>>> import numpy as np
>>> np.set_printoptions(suppress=True, linewidth=100)
>>> m1 = np.load("w.npy")
>>> print(m1.round(3))
[[ 0.169 -0.221  0.013 -0.013 -0.221 -0.195 -0.065]
 [-0.221  0.289 -0.017  0.017  0.289  0.255  0.085]
 [ 0.013 -0.017  0.001 -0.001 -0.017 -0.015 -0.005]
 [-0.013  0.017 -0.001  0.001  0.017  0.015  0.005]
 [-0.221  0.289 -0.017  0.017  0.289  0.255  0.085]
 [-0.195  0.255 -0.015  0.015  0.255  0.225  0.075]
 [-0.065  0.085 -0.005  0.005  0.085  0.075  0.025]]
>>> Uu, s, vt = np.linalg.svd(m1)
>>> V = vt[:(s > 1e-8).sum()]
>>> rng = np.random.default_rng(845)
>>> x0 = m1[6] + -1 * m1[4] + rng.integers(2) * np.eye(7)[1]
>>> print(x0.round(3))
[ 0.156 -0.204  0.012 -0.012 -0.204 -0.18  -0.06 ]
>>> print(np.round(np.linalg.norm(x0 - V.T @ V @ x0), 3))
0.0
>>> print(np.round(V.T @ V, 3))
[[ 0.169 -0.221  0.013 -0.013 -0.221 -0.195 -0.065]
 [-0.221  0.289 -0.017  0.017  0.289  0.255  0.085]
 [ 0.013 -0.017  0.001 -0.001 -0.017 -0.015 -0.005]
 [-0.013  0.017 -0.001  0.001  0.017  0.015  0.005]
 [-0.221  0.289 -0.017  0.017  0.289  0.255  0.085]
 [-0.195  0.255 -0.015  0.015  0.255  0.225  0.075]
 [-0.065  0.085 -0.005  0.005  0.085  0.075  0.025]]
>>> print(np.round(np.diag(V.T @ V), 3))
[0.169 0.289 0.001 0.001 0.289 0.225 0.025]
>>> print(np.allclose(V.T @ V @ x0, x0))
True
>>> ev, V = np.linalg.eigh(m1)
>>> print(np.unique(ev.round(6) + 0, return_counts=True)[1])
[6 1]
>>> print(ev.round(3) + 0)
[0. 0. 0. 0. 0. 0. 1.]
>>> print(np.round(np.abs(V[:, -1]), 3))
[0.411 0.538 0.032 0.032 0.538 0.475 0.158]
>>> print(np.round(np.linalg.eigvalsh(m1 + 4 * np.eye(7)), 3))
[4. 4. 4. 4. 4. 4. 5.]
>>> print(np.round(V.T @ m1 @ V, 3) + 0)
[[0. 0. 0. 0. 0. 0. 0.]
 [0. 0. 0. 0. 0. 0. 0.]
 [0. 0. 0. 0. 0. 0. 0.]
 [0. 0. 0. 0. 0. 0. 0.]
 [0. 0. 0. 0. 0. 0. 0.]
 [0. 0. 0. 0. 0. 0. 0.]
 [0. 0. 0. 0. 0. 0. 1.]]
>>> print(np.round(np.linalg.svd(m1, compute_uv=False), 3) + 0)
[1. 0. 0. 0. 0. 0. 0.]
>>> print(np.round(V.T @ V, 3) + 0)
[[1. 0. 0. 0. 0. 0. 0.]
 [0. 1. 0. 0. 0. 0. 0.]
 [0. 0. 1. 0. 0. 0. 0.]
 [0. 0. 0. 1. 0. 0. 0.]
 [0. 0. 0. 0. 1. 0. 0.]
 [0. 0. 0. 0. 0. 1. 0.]
 [0. 0. 0. 0. 0. 0. 1.]]
>>> rank = np.linalg.matrix_rank(m1)
>>> print(rank)
1
>>> N = np.linalg.svd(m1)[2][rank:].T
>>> print([int(np.linalg.matrix_rank(m1[:i])) for i in range(1, len(m1) + 1)])
[1, 1, 1, 1, 1, 1, 1]
>>> print([int(np.linalg.matrix_rank(np.delete(m1, i, axis=0))) for i in range(7)])
[1, 1, 1, 1, 1, 1, 1]
>>> Y = m1 / np.sqrt((m1 ** 2).mean(axis=1, keepdims=True))
>>> print(np.round(np.linalg.norm(Y, axis=1), 3))
[2.646 2.646 2.646 2.646 2.646 2.646 2.646]
>>> print(Y[1].round(3))
[-1.088  1.423 -0.084  0.084  1.423  1.256  0.419]
>>> E = np.load("x.npy")
>>> print(E.round(3))
[[ 0.82  -0.227 -0.238 -0.198]
 [-0.227  0.528  0.036 -0.443]
 [-0.238  0.036  0.071  0.089]
 [-0.198 -0.443  0.089  0.581]]
>>> w1 = np.array([[-2, 3, 1, -3, 1],
...     [-1, -3, 3, -1, 1],
...     [3, -2, 1, -3, 2],
...     [0, 0, 0, -2, 3]])
>>> coef = np.array([1, 2, 2, -1, 2])
>>> hid = np.maximum(E @ w1 + coef, 0)
>>> print(np.linalg.matrix_rank(hid))
4
>>> print((hid > 0).astype(int))
[[0 1 1 0 1]
 [1 0 1 0 1]
 [1 1 1 0 1]
 [1 1 1 0 1]]
>>> C = np.array([[1, 0, 4], [7, 5, 0], [9, 2, 8], [1, 6, 4], [1, 1, 8]])
>>> print(w1 @ C)
[[ 26   0  -4]
 [  5 -14  24]
 [ -3 -24  24]
 [  1  -9  16]]
>>> print((hid @ C).round(6).argmax(axis=1))
[0 2 2 2]
>>> rank = np.linalg.matrix_rank(E)
>>> print(rank)
2
>>> N = np.linalg.svd(E)[2][rank:].T
>>> print(np.round(E @ N, 3) + 0)
[[0. 0.]
 [0. 0.]
 [0. 0.]
 [0. 0.]]
>>> print([int(np.linalg.matrix_rank(E[:i])) for i in range(1, len(E) + 1)])
[1, 2, 2, 2]
>>> print(np.allclose(E @ N, 0))
True
>>> print([int(np.linalg.matrix_rank(E[:, :j + 1])) for j in range(4)])
[1, 2, 2, 2]
>>> print([int(np.linalg.matrix_rank(np.delete(E, i, axis=0))) for i in range(4)])
[2, 2, 2, 2]
